$ python -q
>>> import numpy as np
>>> np.set_printoptions(precision=1, suppress=True, linewidth=200)
>>> K = np.loadtxt("out19.csv", delimiter=",")
>>> K.round(1) + 0
array([[  3.9,   7.9,   5.7,  12.9,   3.2,   3.9,   2.1,  -9.1,  19.8,  -3.1,  -1.9,   0.5,  -2.8,   7.4,   1.7],
       [ -3.3,   0.1,  10.4,   5.3,  -4.7,   6.4,   4.9,   7.7,  -0.8,  -3.7,  -7.1,  -1. ,  -5.1,   0.7,  -6.6],
       [  5.8,   1.4,   1.5,  -4.4, -10.9,  16.5,   1.3,  15. , -14.9,  13.7,  -2.7,  -7.4,   1.6,  -2.1,   0.6],
       [ 18.7,  11.1,  -9.9,  -5.5,  -3.5,  12.7,  -8.8,   2.9,  -2.6,  23.3,   9.3,  -6.2,  13.5,   3. ,  14. ],
       [-10. ,  -1.7,  -5.2,  -6.2,   7.3,  10. ,   3.8,  32.3, -21.2,  14.1,   3.6,   1.5,   3.5,  -4.1,  -5.9],
       [  5.9,   8.9,  -5.7,  -0.7,   7.7,   0.8,  -6.6,   5.1,   3.7,  10.2,   9. ,   2.5,  10.8,   3.7,   6.1],
       [ -4.9,   2.5,   6.2,   6.1,   4.1,   1.1,   2.6,   6.9,   4.2,  -3.5,  -1.9,   3.2,  -1.4,   2.4,  -5. ],
       [ -6.2,  -1.9,  15.2,  13.9,  -7.5,  15.3,  14.5,   3.9,   4.8,  -7. , -15.1,  -4.6, -16.5,   1.9,  -9.9],
       [ -0.5,   4.4,   5.6,   3.7,   2.5,  -1.8,  -1.8,   3.8,   4.9,  -2.9,   0.2,   3.2,   2.8,   2.9,  -2.1],
       [ -2.8,   3.9,  -0.5,   1.7,   7.1,   2.7,   0. ,  11.5,  -0.5,   4.7,   3.2,   3. ,   3.6,   1.7,  -1.5],
       [ -1. ,   3.8,   9.9,  12.1,  -0.3,   5.3,   5.4,  -3. ,  13. ,  -6.2,  -6.2,   0. ,  -6.6,   4.8,  -3.6],
       [ -0.3,   1.3,   6. ,   0.4,  -4.4,   6.3,   1.1,  10.8,  -5.7,   2.2,  -3. ,  -1.3,   0.3,  -0.1,  -3.5],
       [ -2.7,   4.6,  -2.9,  -2.2,   9.7,  -2.2,  -4.2,  14.2,  -3.2,   5.7,   7.1,   5.4,   8.8,   1.1,  -0.5],
       [ -0.5,   3.3,   2.3,   7.3,   1. ,  12.9,   6.5,   6.7,   3. ,   5.7,  -3. ,  -2.5,  -4.5,   2.7,  -1.3],
       [  1.8,   8.5,  -0.7,   1.4,  10.8,  -9.4,  -8.5,   1.8,   9.3,  -0.4,   8.5,   7.6,  11.2,   4.7,   2.5],
       [  9.3,  14.5, -13.9,  -1.4,  18.3,  -5.7, -13. ,   0.9,  11.6,  14.3,  18.5,   6.8,  19.2,   6.8,  12.5],
       [  7.9,   9.5,  -4.1,   4.9,   5.3,   7.2,  -2.2,  -0.9,   9.9,  10.1,   5.3,  -0.7,   5.1,   5.5,   6.9],
       [ -4.2,   4.3,  -5.7,  -0.3,  11.9,   3.6,  -0.3,  16.6,  -3.5,   9.8,   6.8,   4. ,   6. ,   1.2,  -0.4],
       [  2.3,   7.5,  -4. ,   2. ,   8.9,   2.1,  -3.2,   6.1,   4.7,   7.9,   6.8,   2.8,   7. ,   3.7,   3.4],
       [  2.3,   6.1,  -3.8,  -4.3,   6.3,  -1.5,  -7.1,  11.8,  -3.8,   8.4,   8.2,   3.6,  11.6,   1.2,   2.6],
       [-11. ,   0.4,  13.2,  13. ,   5.1,  -0.9,   7.7,   3.4,  11.1, -13.8,  -7.6,   5. ,  -8.8,   3.5, -10.6],
       [ -1.1,   7. ,  -4.4,   2.6,  12.8,  -0.3,  -2.7,   8. ,   5.4,   6.2,   7.6,   5.1,   7. ,   3.8,   1.9],
       [  1.4,   6.5,  -8.7,  -3.4,  10.1,   3.9,  -4.3,  15. ,  -4.6,  14.5,   9.8,   2.6,  10.5,   1.4,   3.9],
       [ 11.3,   6.2,  -3.5,  -1.6,  -6.7,  17.2,  -0.8,   7.2,  -5.6,  17.8,   1.6,  -7.5,   4.1,   1.3,   6.8],
       [  6.7,   5.2,   9. ,   8. ,  -7.5,   8.2,   1.8,  -5. ,   9.2,  -1.2,  -5.7,  -3.8,  -3.2,   4.2,   0.6],
       [  1.1,   4.3,   0.2,  -1.4,   2.4,   2. ,  -3.1,  10.6,  -3.3,   5.6,   3.4,   1.6,   6.3,   1. ,   0.1],
       [ -8.3,  -0.3,   6.6,   8. ,   2.5,   9.5,   9.2,  12. ,   0. ,  -0.9,  -5.9,   0.2,  -7.6,   1.1,  -7.7],
       [  4.9,   3.5,   4.1,  -0.2,  -6.3,   8. ,  -0.9,   7. ,  -4. ,   5.6,  -1.7,  -3.1,   2.3,   0.8,   0.3],
       [  3.9,   6. ,   2.7,   5.2,   0.7,   5.4,  -0.2,   1. ,   6.6,   3.1,   0.2,  -0.5,   1.4,   3.8,   1.5],
       [  5.4,   9.4,  -1.6,   3.2,   7.7,  -2.7,  -6.3,  -1.1,  10.8,   3.5,   7. ,   3.9,   8.7,   5.4,   4.9],
       [ -5.4,   1.9,   6.2,  17.9,   2.6,  19.9,  16.5,   2.1,  12.3,   1. ,  -9.8,  -4.1, -16.2,   4.8,  -5. ],
       [ -3.2,   3. ,   2.5,   2. ,   4.5,   1.9,   0.3,  10.8,  -0.8,   1.7,   1.1,   2.8,   2.3,   1.4,  -3. ],
       [ 12.3,   7.9,   1.3,  -3.7,  -5.8,   1.2,  -9.5,   0.7,  -0.2,   6.9,   4.1,  -1.6,  11. ,   2.4,   6.2],
       [ -5.7,   2.8,   0.5,  -0.3,   8.5,  -1.9,  -1.5,  14.7,  -3.1,   1.9,   3.9,   5.5,   5.3,   0.7,  -3.7],
       [  7.6,   5. ,   6.5,   1.3,  -7.6,   4.4,  -3.2,   0.5,   1.6,   1.7,  -1.9,  -2.5,   3.2,   2.3,   1.5]])
>>> Uu, sigma, Vh = np.linalg.svd(K)
>>> V = Vh[:(sigma > 1e-8).sum()]
>>> rng = np.random.default_rng(5553)
>>> x = K[0] + -1 * K[28] + rng.integers(2) * np.eye(15)[3]
>>> x.round(1) + 0
array([  0. ,   1.9,   3. ,   7.8,   2.5,  -1.4,   2.3, -10.1,  13.1,  -6.2,  -2.1,   1. ,  -4.2,   3.5,   0.1])
>>> np.linalg.matrix_rank(np.vstack([K, x]))
np.int64(5)
>>> Uu, sigma, Vh = np.linalg.svd(K)
>>> np.argmax(sigma[:-1] / (sigma[1:] + 1e-6)) + 1
np.int64(5)
>>> sigma.round(1) + 0
array([106. ,  75.4,  66.7,  61.5,  29.6,   0. ,   0. ,   0. ,   0. ,   0. ,   0. ,   0. ,   0. ,   0. ,   0. ])
>>> out = Uu[:, :5] @ np.diag(sigma[:5]) @ Vh[:5]
>>> round(float(np.linalg.norm(K - out, 2)), 1), np.round(sigma[5], 1)
(0.0, np.float64(0.0))
>>> np.linalg.matrix_rank(K, rtol=0.05)
np.int64(5)
>>> round(float(np.linalg.norm(K, 2) / np.linalg.norm(K)), 1)
0.7
>>> np.linalg.cond(K) > 100
np.True_
>>> arr = np.eye(12, dtype=int)[rng.permutation(12)]
>>> arr
array([[0, 0, 0, 0, 0, 0, 0, 1, 0, 0, 0, 0],
       [1, 0, 0, 0, 0, 0, 0, 0, 0, 0, 0, 0],
       [0, 0, 0, 0, 0, 0, 0, 0, 0, 0, 0, 1],
       [0, 0, 0, 0, 0, 0, 0, 0, 1, 0, 0, 0],
       [0, 0, 0, 0, 0, 0, 1, 0, 0, 0, 0, 0],
       [0, 0, 0, 1, 0, 0, 0, 0, 0, 0, 0, 0],
       [0, 0, 0, 0, 1, 0, 0, 0, 0, 0, 0, 0],
       [0, 0, 0, 0, 0, 1, 0, 0, 0, 0, 0, 0],
       [0, 1, 0, 0, 0, 0, 0, 0, 0, 0, 0, 0],
       [0, 0, 1, 0, 0, 0, 0, 0, 0, 0, 0, 0],
       [0, 0, 0, 0, 0, 0, 0, 0, 0, 1, 0, 0],
       [0, 0, 0, 0, 0, 0, 0, 0, 0, 0, 1, 0]])
>>> # keeps lengths
>>> out = arr ** -1
Traceback (most recent call last):
  File "<python-input-21>", line 1, in <module>
    out = arr ** -1
          ~~~~^^~~~
ValueError: Integers to negative integer powers are not allowed.
>>> out = np.linalg.invert(arr)
Traceback (most recent call last):
  File "<python-input-22>", line 1, in <module>
    out = np.linalg.invert(arr)
          ^^^^^^^^^^^^^^^^
AttributeError: module 'numpy.linalg' has no attribute 'invert'
>>> out = np.linalg.inv(arr)
>>> round(np.linalg.cond(arr), 1)
np.float64(1.0)
>>> np.round(np.linalg.slogdet(arr)[0], 1)
np.float64(-1.0)
>>> (np.abs(out) > 1e-9).astype(int)
array([[0, 1, 0, 0, 0, 0, 0, 0, 0, 0, 0, 0],
       [0, 0, 0, 0, 0, 0, 0, 0, 1, 0, 0, 0],
       [0, 0, 0, 0, 0, 0, 0, 0, 0, 1, 0, 0],
       [0, 0, 0, 0, 0, 1, 0, 0, 0, 0, 0, 0],
       [0, 0, 0, 0, 0, 0, 1, 0, 0, 0, 0, 0],
       [0, 0, 0, 0, 0, 0, 0, 1, 0, 0, 0, 0],
       [0, 0, 0, 0, 1, 0, 0, 0, 0, 0, 0, 0],
       [1, 0, 0, 0, 0, 0, 0, 0, 0, 0, 0, 0],
       [0, 0, 0, 1, 0, 0, 0, 0, 0, 0, 0, 0],
       [0, 0, 0, 0, 0, 0, 0, 0, 0, 0, 1, 0],
       [0, 0, 0, 0, 0, 0, 0, 0, 0, 0, 0, 1],
       [0, 0, 1, 0, 0, 0, 0, 0, 0, 0, 0, 0]])
>>> np.allclose(out, arr.T)
True
>>> out
array([[0., 1., 0., 0., 0., 0., 0., 0., 0., 0., 0., 0.],
       [0., 0., 0., 0., 0., 0., 0., 0., 1., 0., 0., 0.],
       [0., 0., 0., 0., 0., 0., 0., 0., 0., 1., 0., 0.],
       [0., 0., 0., 0., 0., 1., 0., 0., 0., 0., 0., 0.],
       [0., 0., 0., 0., 0., 0., 1., 0., 0., 0., 0., 0.],
       [0., 0., 0., 0., 0., 0., 0., 1., 0., 0., 0., 0.],
       [0., 0., 0., 0., 1., 0., 0., 0., 0., 0., 0., 0.],
       [1., 0., 0., 0., 0., 0., 0., 0., 0., 0., 0., 0.],
       [0., 0., 0., 1., 0., 0., 0., 0., 0., 0., 0., 0.],
       [0., 0., 0., 0., 0., 0., 0., 0., 0., 0., 1., 0.],
       [0., 0., 0., 0., 0., 0., 0., 0., 0., 0., 0., 1.],
       [0., 0., 1., 0., 0., 0., 0., 0., 0., 0., 0., 0.]])
>>> np.linalg.inv(out)
array([[0., 0., 0., 0., 0., 0., 0., 1., 0., 0., 0., 0.],
       [1., 0., 0., 0., 0., 0., 0., 0., 0., 0., 0., 0.],
       [0., 0., 0., 0., 0., 0., 0., 0., 0., 0., 0., 1.],
       [0., 0., 0., 0., 0., 0., 0., 0., 1., 0., 0., 0.],
       [0., 0., 0., 0., 0., 0., 1., 0., 0., 0., 0., 0.],
       [0., 0., 0., 1., 0., 0., 0., 0., 0., 0., 0., 0.],
       [0., 0., 0., 0., 1., 0., 0., 0., 0., 0., 0., 0.],
       [0., 0., 0., 0., 0., 1., 0., 0., 0., 0., 0., 0.],
       [0., 1., 0., 0., 0., 0., 0., 0., 0., 0., 0., 0.],
       [0., 0., 1., 0., 0., 0., 0., 0., 0., 0., 0., 0.],
       [0., 0., 0., 0., 0., 0., 0., 0., 0., 1., 0., 0.],
       [0., 0., 0., 0., 0., 0., 0., 0., 0., 0., 1., 0.]])
>>> arr.sum(axis=1)
array([1, 1, 1, 1, 1, 1, 1, 1, 1, 1, 1, 1])
>>> np.sort(np.abs(np.linalg.eigvals(arr)))[::-1]
array([1., 1., 1., 1., 1., 1., 1., 1., 1., 1., 1., 1.])
>>> p = np.eye(12)[11]
>>> for _ in range(3):
...     p = p @ arr
...     print(p.round(1))
... 
[0. 0. 0. 0. 0. 0. 0. 0. 0. 0. 1. 0.]
[0. 0. 0. 0. 0. 0. 0. 0. 0. 1. 0. 0.]
[0. 0. 1. 0. 0. 0. 0. 0. 0. 0. 0. 0.]
>>> u = np.array([-2, 0])
>>> np.array([np.convolve(row, u, "same") for row in arr])
array([[ 0,  0,  0,  0,  0,  0,  0, -2,  0,  0,  0,  0],
       [-2,  0,  0,  0,  0,  0,  0,  0,  0,  0,  0,  0],
       [ 0,  0,  0,  0,  0,  0,  0,  0,  0,  0,  0, -2],
       [ 0,  0,  0,  0,  0,  0,  0,  0, -2,  0,  0,  0],
       [ 0,  0,  0,  0,  0,  0, -2,  0,  0,  0,  0,  0],
       [ 0,  0,  0, -2,  0,  0,  0,  0,  0,  0,  0,  0],
       [ 0,  0,  0,  0, -2,  0,  0,  0,  0,  0,  0,  0],
       [ 0,  0,  0,  0,  0, -2,  0,  0,  0,  0,  0,  0],
       [ 0, -2,  0,  0,  0,  0,  0,  0,  0,  0,  0,  0],
       [ 0,  0, -2,  0,  0,  0,  0,  0,  0,  0,  0,  0],
       [ 0,  0,  0,  0,  0,  0,  0,  0,  0, -2,  0,  0],
       [ 0,  0,  0,  0,  0,  0,  0,  0,  0,  0, -2,  0]])
